$ python -q
>>> import numpy as np
>>> np.set_printoptions(precision=4, suppress=True, linewidth=160, sign=" ")
>>> rd = lambda a: np.round(a, 4) + 0
>>> feats = np.array([[1, -2, 4, -8], [1, -1, 1, -1], [1, 0, 0, 0], [1, 1, 1, 1]])
>>> feats
array([[ 1, -2,  4, -8],
       [ 1, -1,  1, -1],
       [ 1,  0,  0,  0],
       [ 1,  1,  1,  1]])
>>> out = feats[0, 0] * feats[1:] - np.outer(feats[1:, 0], feats[0])
>>> print(out)
[[ 0  1 -3  7]
 [ 0  2 -4  8]
 [ 0  3 -3  9]]
>>> feats[:, 0] / feats[0, 0]
array([ 1.,  1.,  1.,  1.])
>>> np.linalg.matrix_rank(out), np.linalg.matrix_rank(feats)
(np.int64(3), np.int64(4))
>>> print(np.linalg.matrix_power(feats, 3))
[[-33   4 -42  34]
 [ -8  -6 -10  -6]
 [ -5  -8  -6 -14]
 [  0 -14   6 -38]]
>>> feats @ feats
array([[ -5,  -8,  -6, -14],
       [  0,  -2,   2,  -8],
       [  1,  -2,   4,  -8],
       [  4,  -2,   6,  -8]])
>>> print((feats + feats.T) / 2)
[[ 1.  -0.5  2.5 -3.5]
 [-0.5 -1.   0.5  0. ]
 [ 2.5  0.5  0.   0.5]
 [-3.5  0.   0.5  1. ]]
>>> E = np.array([[0, -2, -2, 1, -1, -4, -4, -4, -3],
...     [-1, -3, -3, 0, -2, -5, -5, -5, -4],
...     [1, -1, -1, 2, 0, -3, -3, -3, -2],
...     [-1, -3, -3, 0, -2, -5, -5, -5, -4]])
>>> print(np.allclose(E[:-1].T @ np.linalg.lstsq(E[:-1].T, E[-1])[0], E[-1]))
True
>>> print(rd(np.trace(np.linalg.pinv(E) @ E)))
2.0
>>> np.abs(np.diag(np.linalg.qr(E)[1])) > 1e-9
array([ True,  True, False, False])
>>> basis = np.sign(np.array([[-5, 1, -2, -1], [3, 1, -5, -1], [-3, 4, -3, 3], [1, -5, -4, 3]]))
>>> out = (np.tril(basis, -1) + np.eye(4)) @ (np.triu(basis, 1) + np.eye(4))
>>> w = np.array([4, -2, -1, 0])
>>> J = np.rint(out * w @ np.linalg.inv(out)) + 0
>>> J
array([[  8.,  -5.,  -2.,  -1.],
       [  8.,  -6.,  -4.,  -2.],
       [-10.,   5.,   0.,   1.],
       [ 10.,  -5.,   0.,  -1.]])
>>> r = np.linalg.matrix_rank(J)
>>> r
np.int64(3)
>>> N = np.linalg.svd(J)[2][r:].T
>>> np.allclose(J @ N, 0)
True
>>> rd(N @ N.T)
array([[ 0.1667,  0.3333, -0.1667,  0.    ],
       [ 0.3333,  0.6667, -0.3333,  0.    ],
       [-0.1667, -0.3333,  0.1667,  0.    ],
       [ 0.    ,  0.    ,  0.    ,  0.    ]])
>>> rd(np.trace(np.linalg.pinv(J) @ J))
np.float64(3.0)
>>> np.linalg.lstsq(J[:-1].T, J[-1])[2]
np.int32(3)
>>> np.allclose(J[:-1].T @ np.linalg.lstsq(J[:-1].T, J[-1])[0], J[-1])
True
>>> rd(J @ np.linalg.pinv(J) @ J)
array([[  8.,  -5.,  -2.,  -1.],
       [  8.,  -6.,  -4.,  -2.],
       [-10.,   5.,   0.,   1.],
       [ 10.,  -5.,   0.,  -1.]])
>>> np.unique(J.round(6), axis=0).shape
(4, 4)
>>> rng = np.random.default_rng(465207)
>>> idx = rng.permutation(4)
>>> idx
array([ 2,  0,  1,  3])
>>> out = J[idx][:, idx]
>>> np.allclose(out, J)
False
>>> np.trace(out)
np.float64(1.0)
>>> print(out)
[[  0. -10.   5.   1.]
 [ -2.   8.  -5.  -1.]
 [ -4.   8.  -6.  -2.]
 [  0.  10.  -5.  -1.]]
>>> print(rd(np.linalg.det(out)), rd(np.linalg.det(J[idx])))
0.0 0.0
>>> np.diag(out)
array([ 0.,  8., -6., -1.])
>>> rd(out @ np.linalg.pinv(out) @ out)
array([[  0., -10.,   5.,   1.],
       [ -2.,   8.,  -5.,  -1.],
       [ -4.,   8.,  -6.,  -2.],
       [  0.,  10.,  -5.,  -1.]])
>>> try:
...     np.linalg.inv(out)
... except np.linalg.LinAlgError as e:
...     print(repr(e))
... 
LinAlgError('Singular matrix')
>>> np.allclose(out[:-1].T @ np.linalg.lstsq(out[:-1].T, out[-1])[0], out[-1])
True
>>> out = J / np.sqrt((J ** 2).mean(axis=1, keepdims=True))
>>> print(np.linalg.matrix_rank(J - J.mean(axis=1, keepdims=True)))
3
>>> rd(np.linalg.norm(out, axis=1))
array([ 2.,  2.,  2.,  2.])
>>> X = np.load("sample3.npy")
>>> rd(X)
array([[ 0.9608, -0.0392,  0.0392, -0.1176,  0.0392,  0.1176, -0.1176,  0.0392, -0.1176, -0.1176, -0.0392],
       [-0.0392,  0.9608,  0.0392, -0.1176,  0.0392,  0.1176, -0.1176,  0.0392, -0.1176, -0.1176, -0.0392],
       [ 0.0392,  0.0392,  0.9608,  0.1176, -0.0392, -0.1176,  0.1176, -0.0392,  0.1176,  0.1176,  0.0392],
       [-0.1176, -0.1176,  0.1176,  0.6471,  0.1176,  0.3529, -0.3529,  0.1176, -0.3529, -0.3529, -0.1176],
       [ 0.0392,  0.0392, -0.0392,  0.1176,  0.9608, -0.1176,  0.1176, -0.0392,  0.1176,  0.1176,  0.0392],
       [ 0.1176,  0.1176, -0.1176,  0.3529, -0.1176,  0.6471,  0.3529, -0.1176,  0.3529,  0.3529,  0.1176],
       [-0.1176, -0.1176,  0.1176, -0.3529,  0.1176,  0.3529,  0.6471,  0.1176, -0.3529, -0.3529, -0.1176],
       [ 0.0392,  0.0392, -0.0392,  0.1176, -0.0392, -0.1176,  0.1176,  0.9608,  0.1176,  0.1176,  0.0392],
       [-0.1176, -0.1176,  0.1176, -0.3529,  0.1176,  0.3529, -0.3529,  0.1176,  0.6471, -0.3529, -0.1176],
       [-0.1176, -0.1176,  0.1176, -0.3529,  0.1176,  0.3529, -0.3529,  0.1176, -0.3529,  0.6471, -0.1176],
       [-0.0392, -0.0392,  0.0392, -0.1176,  0.0392,  0.1176, -0.1176,  0.0392, -0.1176, -0.1176,  0.9608]])
>>> out = np.linalg.inv(X)
>>> rd(np.linalg.cond(X))
np.float64(1.0)
>>> np.allclose(out, X.T)
True
>>> (np.abs(out) > 1e-9).astype(int)
array([[ 1,  1,  1,  1,  1,  1,  1,  1,  1,  1,  1],
       [ 1,  1,  1,  1,  1,  1,  1,  1,  1,  1,  1],
       [ 1,  1,  1,  1,  1,  1,  1,  1,  1,  1,  1],
       [ 1,  1,  1,  1,  1,  1,  1,  1,  1,  1,  1],
       [ 1,  1,  1,  1,  1,  1,  1,  1,  1,  1,  1],
       [ 1,  1,  1,  1,  1,  1,  1,  1,  1,  1,  1],
       [ 1,  1,  1,  1,  1,  1,  1,  1,  1,  1,  1],
       [ 1,  1,  1,  1,  1,  1,  1,  1,  1,  1,  1],
       [ 1,  1,  1,  1,  1,  1,  1,  1,  1,  1,  1],
       [ 1,  1,  1,  1,  1,  1,  1,  1,  1,  1,  1],
       [ 1,  1,  1,  1,  1,  1,  1,  1,  1,  1,  1]])
>>> rd(np.linalg.det(X) * out)
array([[-0.9608,  0.0392, -0.0392,  0.1176, -0.0392, -0.1176,  0.1176, -0.0392,  0.1176,  0.1176,  0.0392],
       [ 0.0392, -0.9608, -0.0392,  0.1176, -0.0392, -0.1176,  0.1176, -0.0392,  0.1176,  0.1176,  0.0392],
       [-0.0392, -0.0392, -0.9608, -0.1176,  0.0392,  0.1176, -0.1176,  0.0392, -0.1176, -0.1176, -0.0392],
       [ 0.1176,  0.1176, -0.1176, -0.6471, -0.1176, -0.3529,  0.3529, -0.1176,  0.3529,  0.3529,  0.1176],
       [-0.0392, -0.0392,  0.0392, -0.1176, -0.9608,  0.1176, -0.1176,  0.0392, -0.1176, -0.1176, -0.0392],
       [-0.1176, -0.1176,  0.1176, -0.3529,  0.1176, -0.6471, -0.3529,  0.1176, -0.3529, -0.3529, -0.1176],
       [ 0.1176,  0.1176, -0.1176,  0.3529, -0.1176, -0.3529, -0.6471, -0.1176,  0.3529,  0.3529,  0.1176],
       [-0.0392, -0.0392,  0.0392, -0.1176,  0.0392,  0.1176, -0.1176, -0.9608, -0.1176, -0.1176, -0.0392],
       [ 0.1176,  0.1176, -0.1176,  0.3529, -0.1176, -0.3529,  0.3529, -0.1176, -0.6471,  0.3529,  0.1176],
       [ 0.1176,  0.1176, -0.1176,  0.3529, -0.1176, -0.3529,  0.3529, -0.1176,  0.3529, -0.6471,  0.1176],
       [ 0.0392,  0.0392, -0.0392,  0.1176, -0.0392, -0.1176,  0.1176, -0.0392,  0.1176,  0.1176, -0.9608]])
